$ ipython --no-banner

In [1]: import numpy as np

In [2]: import numpy.linalg as la

In [3]: np.set_printoptions(precision=1, suppress=True, linewidth=160)

In [4]: rnd = lambda a: np.round(a, 1) + 0

In [5]: E = np.loadtxt("block6.csv", delimiter=",")

In [6]: E
Out[6]: 
array([[ 0.,  0.,  0.,  0.,  0.],
       [ 0., -3.,  0.,  0.,  0.],
       [ 0.,  0.,  0.,  0.,  0.],
       [ 0.,  0.,  0., -2.,  0.],
       [ 0.,  0.,  0.,  0.,  0.]])

In [7]: rnd(np.trace(la.pinv(E) @ E))
Out[7]: np.float64(2.0)

In [8]: rnd(E @ la.pinv(E) @ E)
Out[8]: 
array([[ 0.,  0.,  0.,  0.,  0.],
       [ 0., -3.,  0.,  0.,  0.],
       [ 0.,  0.,  0.,  0.,  0.],
       [ 0.,  0.,  0., -2.,  0.],
       [ 0.,  0.,  0.,  0.,  0.]])

In [9]: np.unique(E.round(6), axis=0).shape
Out[9]: (3, 5)

In [10]: rnd(np.sort(la.eigvals(E)))
Out[10]: array([-3., -2.,  0.,  0.,  0.])

In [11]: try:
    ...:     la.inv(E)
    ...: except la.LinAlgError as e:
    ...:     print("failed:", e)
    ...: 
failed: Singular matrix

In [12]: la.matrix_rank(E - E[0, 0] * np.eye(5))
Out[12]: np.int64(2)

In [13]: A = np.load("sample16.npy")

In [14]: A
Out[14]: 
array([[ 0, 12,  9,  2],
       [ 0, 17, 12,  4],
       [ 0, 12,  9,  2],
       [ 5,  0,  0,  0],
       [13,  0,  0,  0],
       [ 9,  0,  0,  0],
       [ 0, 17, 12,  4],
       [ 0,  7,  6,  0],
       [ 0, 17, 12,  4],
       [ 0,  7,  6,  0],
       [ 0, 12,  9,  2],
       [ 1,  2,  3,  0],
       [ 1,  2,  3,  0],
       [ 1,  2,  3,  0],
       [ 9,  0,  0,  0],
       [ 1,  2,  3,  0],
       [ 9,  0,  0,  0],
       [ 1,  2,  3,  0],
       [ 0, 17, 12,  4]])

In [15]: cen = A - A.mean(axis=0)

In [16]: left, s, Vt = la.svd(cen, full_matrices=False)

In [17]: np.abs(Vt[0]).argmax()
Out[17]: np.int64(1)

In [18]: la.matrix_rank(cen)
Out[18]: np.int64(4)

In [19]: rnd((s ** 2).sum() ** 2 / (s ** 4).sum())
Out[19]: np.float64(1.2)

In [20]: (np.sign(left[:, 0]) == np.sign(left[0, 0])).astype(int)
Out[20]: array([1, 1, 1, 0, 0, 0, 1, 1, 1, 1, 1, 0, 0, 0, 0, 0, 0, 0, 1])

In [21]: np.searchsorted(np.cumsum(s ** 2) / (s ** 2).sum(), 0.9) + 1
Out[21]: np.int64(2)

In [22]: rnd(np.abs(Vt[-1]))
Out[22]: array([0.1, 0.5, 0.8, 0.2])
